$ python3 -q
>>> import numpy as np
>>> import numpy.linalg as la
>>> np.set_printoptions(suppress=True, linewidth=160)
>>> mat = np.load("dump.npy")
>>> mat
array([[ 0.177,  2.896,  3.202,  2.516],
       [ 4.214, -1.946,  1.814, -0.4  ],
       [-4.186,  0.099, -2.686, -0.499],
       [ 3.213,  2.154, -3.079, -0.746],
       [-0.424,  3.728, -2.495, -2.168],
       [-1.439, -3.98 ,  2.398,  1.156],
       [-0.34 ,  1.599, -3.853, -2.736],
       [-4.063, -0.29 ,  1.376, -2.552],
       [-1.216, -1.903, -4.321,  1.11 ],
       [ 3.022,  2.893,  0.073,  2.737],
       [-0.743,  1.384,  4.219,  2.175],
       [ 4.246,  1.212, -0.843, -2.189],
       [-2.507,  4.134,  0.025,  1.276],
       [-3.809,  2.32 , -0.909, -2.07 ],
       [ 2.792, -0.161,  0.113, -4.143],
       [ 4.12 ,  2.008,  1.105, -1.666],
       [ 3.485,  0.869, -2.78 ,  2.091],
       [ 2.703, -3.786,  1.826, -0.163],
       [ 2.674, -3.909, -1.177,  1.088],
       [ 3.109, -3.384, -1.725, -0.953],
       [ 0.825, -4.092, -2.746,  0.184],
       [ 2.959,  0.362,  3.161,  2.474],
       [-0.998, -1.346,  4.133,  2.26 ],
       [-0.104,  1.523, -4.483,  1.605],
       [ 2.481, -0.38 ,  4.271, -0.677],
       [ 2.147, -0.237, -3.839, -2.366],
       [ 0.628,  2.119,  3.967, -2.093]])
>>> z = mat[:, 2] > np.median(mat[:, 2])
>>> r0 = mat[z].mean(axis=0) - mat[~z].mean(axis=0)
>>> ((mat - mat.mean(axis=0)) @ r0 > 0).astype(int)
array([1, 1, 0, 0, 0, 1, 0, 1, 0, 1, 1, 0, 0, 0, 1, 1, 0, 1, 0, 0, 0, 1, 1, 0, 1, 0, 1])
>>> (((mat - mat.mean(axis=0)) @ r0 > 0) == z).mean()
np.float64(1.0)
>>> np.argsort(-np.abs(r0).round(6), kind="stable")
array([2, 0, 3, 1])
